$ python3 -q
>>> import numpy as np
>>> np.set_printoptions(precision=2, suppress=True, linewidth=120)
>>> def rd(a):
...     return np.round(a, 2) + 0
... 
>>> A2 = np.array([[3, 3, -2], [3, -3, -1], [-3, 2, 0]])
>>> C = np.array([[0]])
>>> M = np.block([[A2, np.array([[-1], [-3], [0]])], [np.zeros((1, 3)), C]])
>>> M
array([[ 3.,  3., -2., -1.],
       [ 3., -3., -1., -3.],
       [-3.,  2.,  0.,  0.],
       [ 0.,  0.,  0.,  0.]])
>>> np.linalg.norm(M, axis=1).argmax()
np.int64(1)
>>> rd(np.linalg.norm(M[3] - M[1]))
np.float64(5.29)
>>> rd(np.linalg.norm(M, axis=1))
array([4.8 , 5.29, 3.61, 0.  ])
>>> rd(np.linalg.norm(M, "nuc"))
np.float64(12.78)
>>> M[3] @ M[1]
np.float64(0.0)
>>> rd(np.linalg.norm(M) ** 2 / np.linalg.norm(M, 2) ** 2)
np.float64(1.63)
>>> rd(np.linalg.norm(M, axis=0))
array([5.2 , 4.69, 2.24, 3.16])
>>> rd(np.linalg.norm(M[3], 1)), rd(np.linalg.norm(M[3], np.inf))
(np.float64(0.0), np.float64(0.0))
>>> np.kron(np.eye(2, dtype=int), M)
array([[ 3.,  3., -2., -1.,  0.,  0., -0., -0.],
       [ 3., -3., -1., -3.,  0., -0., -0., -0.],
       [-3.,  2.,  0.,  0., -0.,  0.,  0.,  0.],
       [ 0.,  0.,  0.,  0.,  0.,  0.,  0.,  0.],
       [ 0.,  0., -0., -0.,  3.,  3., -2., -1.],
       [ 0., -0., -0., -0.,  3., -3., -1., -3.],
       [-0.,  0.,  0.,  0., -3.,  2.,  0.,  0.],
       [ 0.,  0.,  0.,  0.,  0.,  0.,  0.,  0.]])
>>> np.einsum("ii->", M)
np.float64(0.0)
>>> rd(np.poly(M))
array([  1.,   0., -22., -21.,   0.])
>>> rd(np.linalg.eigvals(M))
array([ 5.11, -4.11, -1.  ,  0.  ])
>>> rd(np.linalg.det(2 * M)), rd(np.linalg.det(M))
(np.float64(0.0), np.float64(0.0))
>>> np.argsort(-np.linalg.norm(M, axis=0).round(6), kind="stable")[:3]
array([0, 1, 3])
>>> rd(np.linalg.norm(M, 2) / np.linalg.norm(M))
np.float64(0.78)
>>> U, s, Vt = np.linalg.svd(M)
>>> np.argmax(s[:-1] / (s[1:] + 1e-6)) + 1
np.int64(3)
>>> rd(s)
array([6.27, 4.57, 1.93, 0.  ])
>>> A2 = U[:, :3] @ np.diag(s[:3]) @ Vt[:3]
>>> rd(np.linalg.norm(M - A2, 2)), s[3]
(np.float64(0.0), np.float64(0.0))
>>> rd(A2)
array([[ 3.,  3., -2., -1.],
       [ 3., -3., -1., -3.],
       [-3.,  2.,  0.,  0.],
       [ 0.,  0.,  0.,  0.]])
>>> np.linalg.matrix_rank(A2)
np.int64(3)
>>> np.linalg.matrix_rank(M, rtol=0.05)
np.int64(3)
>>> rd(np.linalg.norm(M - A2) / np.linalg.norm(M))
np.float64(0.0)
>>> rng = np.random.default_rng(22391)
>>> z = rng.integers(0, 3, 4)
>>> m1 = np.triu((z[:, None] == z) & (rng.random((4, 4)) < 0.8), 1).astype(int)
>>> m1 += m1.T
>>> m1
array([[0, 1, 0, 0],
       [1, 0, 0, 0],
       [0, 0, 0, 1],
       [0, 0, 1, 0]])
>>> # orthonormal columns
>>> w, vecs = np.linalg.eigh(m1)
>>> x = np.array([-2, -5, 0, 1])
>>> x @ m1 @ x
np.int64(20)
>>> w, vecs = np.linalg.eig(m1)
>>> rd(np.sort(np.linalg.eigvals(m1 @ m1)))
array([1., 1., 1., 1.])
>>> rd(np.sort(np.linalg.eigvals(np.linalg.inv(m1))))
array([-1., -1.,  1.,  1.])
>>> np.prod(w)
np.float64(1.0)
>>> A2 = m1 / np.linalg.norm(m1, axis=1, keepdims=True)
>>> G = A2 @ A2.T
>>> (np.abs(G) > 0.9).astype(int)
array([[1, 0, 0, 0],
       [0, 1, 0, 0],
       [0, 0, 1, 0],
       [0, 0, 0, 1]])
>>> C = np.array([[0, 0, 1], [2, 3, 0]])
>>> W0 = rng.normal(size=(12, 2)) @ C + np.array([2, -1, -1])
>>> rd(W0)
array([[ 3.28,  0.92, -0.32],
       [ 2.33, -0.51, -0.7 ],
       [ 7.1 ,  6.66, -2.5 ],
       [ 2.8 ,  0.21, -1.36],
       [ 3.18,  0.77, -0.47],
       [ 1.43, -1.86,  0.31],
       [ 5.74,  4.61,  1.54],
       [ 1.39, -1.92, -1.26],
       [ 0.63, -3.05,  1.83],
       [ 4.28,  2.42, -0.74],
       [ 1.53, -1.71, -0.21],
       [ 3.46,  1.2 , -1.16]])
>>> W = np.array([[4, 4, -6, -6, -4, 3], [2, 1, -6, 6, 6, 2], [-2, 5, 9, -8, 0, -8]])
>>> c = np.array([-4, 1, 0, 8, 5, 3])
>>> hid = np.maximum(W0 @ W + c, 0)
>>> (hid > 0).astype(int)
array([[1, 1, 0, 0, 0, 1],
       [1, 1, 0, 0, 0, 1],
       [1, 1, 0, 1, 1, 1],
       [1, 1, 0, 1, 0, 1],
       [1, 1, 0, 0, 0, 1],
       [0, 1, 1, 0, 0, 1],
       [1, 1, 0, 0, 1, 1],
       [1, 0, 0, 0, 0, 1],
       [0, 1, 1, 0, 0, 0],
       [1, 1, 0, 1, 1, 1],
       [0, 1, 0, 0, 0, 1],
       [1, 1, 0, 1, 0, 1]])
>>> rd((hid > 0).mean(axis=0))
array([0.75, 0.92, 0.17, 0.33, 0.25, 0.92])
>>> C = np.array([[7, 5, 9], [3, 5, 3], [1, 2, 6], [1, 7, 7], [9, 9, 0], [6, 2, 0]])
>>> W @ C
array([[ 10, -44, -30],
       [ 83, 103,  27],
       [-46, -39,  -5]])
>>> x = np.array([0, -3, 0])
>>> y = W0 @ x
>>> rd(y)
array([ -2.75,   1.54, -19.97,  -0.62,  -2.31,   5.58, -13.83,   5.75,   9.15,  -7.25,   5.12,  -3.59])
>>> rd(np.linalg.pinv(W0) @ W0)
array([[1., 0., 0.],
       [0., 1., 0.],
       [0., 0., 1.]])
>>> rd(np.linalg.solve(W0.T @ W0, W0.T @ y))
array([ 0., -3.,  0.])
>>> y = y + 0.02 * rng.normal(size=12)
>>> rd(y)
array([ -2.77,   1.5 , -19.97,  -0.63,  -2.32,   5.57, -13.86,   5.74,   9.14,  -7.22,   5.11,  -3.6 ])
>>> c, *_ = np.linalg.lstsq(W0, y)
>>> rd(np.linalg.norm(y - W0 @ c))
np.float64(0.05)
>>> [round(float(np.linalg.norm(np.linalg.solve(W0.T @ W0 + lam * np.eye(3), W0.T @ y))), 2) for lam in (0, 1, 10, 100)]
[3.0, 2.94, 2.52, 1.33]
>>> K = np.loadtxt("dump.csv", delimiter=",")
>>> K
array([[3., 0., 0.],
       [0., 2., 0.],
       [0., 0., 3.]])
>>> # splits into 3 blocks
>>> L = np.linalg.cholesky(K)
>>> rd(L @ L.T)
array([[3., 0., 0.],
       [0., 2., 0.],
       [0., 0., 3.]])
>>> rd(L)
array([[1.73, 0.  , 0.  ],
       [0.  , 1.41, 0.  ],
       [0.  , 0.  , 1.73]])
>>> rd(np.diag(L) ** 2)
array([3., 2., 3.])
